% python3 -q
>>> import numpy as np
>>> import numpy.linalg as la
>>> np.set_printoptions(precision=2, suppress=True, linewidth=140)
>>> def rnd(a):
...     return np.round(a, 2) + 0
... 
>>> arr = np.load("case12.npy")
>>> arr
array([[-2., -3.,  0.,  0.,  0.],
       [-3., -2.,  0.,  0.,  0.],
       [ 0.,  0., -2., -3.,  0.],
       [ 0.,  0., -3., -2.,  0.],
       [ 0.,  0.,  0.,  0., -2.]])
>>> rng = np.random.default_rng(68176)
>>> M2 = arr + rng.integers(-2, 3, (5, 2)) @ rng.integers(-2, 3, (2, 5))
>>> M2
array([[ 0., -1., -2., -2.,  2.],
       [ 3., -6.,  4., -1.,  6.],
       [-2., -2.,  0., -1., -2.],
       [-2.,  2., -5., -2., -2.],
       [ 4., -4.,  4.,  0.,  2.]])
>>> M2 - arr
array([[ 2.,  2., -2., -2.,  2.],
       [ 6., -4.,  4., -1.,  6.],
       [-2., -2.,  2.,  2., -2.],
       [-2.,  2., -2.,  0., -2.],
       [ 4., -4.,  4.,  0.,  4.]])
>>> np.abs(M2 - arr).sum(axis=1)
array([10., 21., 10.,  8., 16.])
>>> rnd(la.svd(M2 - arr, compute_uv=False))
array([13.55,  6.43,  0.  ,  0.  ,  0.  ])
>>> O = arr.astype(float).copy()
>>> for j in range(5):
...     O[:, j] -= O[:, :j] @ (O[:, :j].T @ O[:, j])
...     O[:, j] /= la.norm(O[:, j])
... 
>>> rnd(O.T @ arr)
array([[3.61, 3.33, 0.  , 0.  , 0.  ],
       [0.  , 1.39, 0.  , 0.  , 0.  ],
       [0.  , 0.  , 3.61, 3.33, 0.  ],
       [0.  , 0.  , 0.  , 1.39, 0.  ],
       [0.  , 0.  , 0.  , 0.  , 2.  ]])
>>> rnd(O.T @ O)
array([[1., 0., 0., 0., 0.],
       [0., 1., 0., 0., 0.],
       [0., 0., 1., 0., 0.],
       [0., 0., 0., 1., 0.],
       [0., 0., 0., 0., 1.]])
>>> rnd(O)
array([[-0.55, -0.83,  0.  ,  0.  ,  0.  ],
       [-0.83,  0.55,  0.  ,  0.  ,  0.  ],
       [ 0.  ,  0.  , -0.55, -0.83,  0.  ],
       [ 0.  ,  0.  , -0.83,  0.55,  0.  ],
       [ 0.  ,  0.  ,  0.  ,  0.  , -1.  ]])
>>> A = np.loadtxt("arr.csv", delimiter=",")
>>> A
array([[ 2.,  3.,  1.],
       [ 2.,  4.,  3.],
       [ 4.,  7.,  5.],
       [ 7.,  9.,  5.],
       [ 7., 12.,  5.],
       [ 8., 13.,  5.],
       [10., 14.,  7.],
       [11., 15.,  9.],
       [12., 16., 12.],
       [15., 17., 15.],
       [18., 18., 15.],
       [19., 19., 18.],
       [19., 21., 21.],
       [22., 22., 22.],
       [22., 25., 24.],
       [22., 28., 25.],
       [25., 29., 25.],
       [25., 30., 27.],
       [28., 30., 29.],
       [29., 32., 32.],
       [31., 33., 32.],
       [34., 36., 33.],
       [35., 37., 35.],
       [37., 37., 36.],
       [39., 38., 36.],
       [42., 40., 36.],
       [44., 40., 38.]])
>>> Z = A[[12, 5]].astype(float)
>>> for _ in range(5):
...     idx = la.norm(A[:, None] - Z, axis=-1).argmin(axis=1)
...     Z = np.array([A[idx == j].mean(axis=0) for j in range(2)])
... 
>>> idx
array([1, 1, 1, 1, 1, 1, 1, 1, 1, 1, 1, 1, 1, 0, 0, 0, 0, 0, 0, 0, 0, 0, 0, 0, 0, 0, 0])
>>> rnd(Z)
array([[31.07, 32.64, 30.71],
       [10.31, 12.92,  9.31]])
>>> x0 = np.array([5, 2, 0])
>>> rnd(Z @ np.eye(3)[2])
array([30.71,  9.31])
>>> rnd(np.einsum("ij,j->i", Z, x0))
array([220.64,  77.38])
>>> rnd(Z @ x0)
array([220.64,  77.38])
>>> M2 = np.array([[7, 3, 1], [-9, 7, 4], [-5, -6, 2], [-9, 9, -8]])
>>> Z = np.array([[3, 2, 0, 2, 2], [0, 1, 2, 3, 3], [2, 3, 1, 2, 1]])
>>> mat = M2 @ Z
>>> mat
array([[ 23,  20,   7,  25,  24],
       [-19,   1,  18,  11,   7],
       [-11, -10, -10, -24, -26],
       [-43, -33,  10,  -7,   1]])
>>> rank = la.matrix_rank(mat)
>>> rank
np.int64(3)
>>> N = la.svd(mat)[2][rank:].T
>>> np.allclose(mat @ N, 0)
True
>>> N.shape
(5, 2)
>>> [int(la.matrix_rank(mat[:, :j + 1])) for j in range(5)]
[1, 2, 3, 3, 3]
>>> rnd(N @ N.T)
array([[ 0.26, -0.22,  0.35, -0.04, -0.12],
       [-0.22,  0.26, -0.24, -0.17,  0.24],
       [ 0.35, -0.24,  0.55, -0.25, -0.04],
       [-0.04, -0.17, -0.25,  0.61, -0.38],
       [-0.12,  0.24, -0.04, -0.38,  0.33]])
>>> r0 = np.array([-3, -1, -3]) + 0.5
>>> E = np.outer(r0, r0) / (r0 @ r0)
>>> rnd(E)
array([[0.49, 0.1 , 0.49],
       [0.1 , 0.02, 0.1 ],
       [0.49, 0.1 , 0.49]])
>>> rnd(la.det(E))
np.float64(0.0)
>>> rnd(la.matrix_power(E, 2))
array([[0.49, 0.1 , 0.49],
       [0.1 , 0.02, 0.1 ],
       [0.49, 0.1 , 0.49]])
>>> np.trace(E)
np.float64(1.0)
>>> rnd((E + E.T) / 2)
array([[0.49, 0.1 , 0.49],
       [0.1 , 0.02, 0.1 ],
       [0.49, 0.1 , 0.49]])
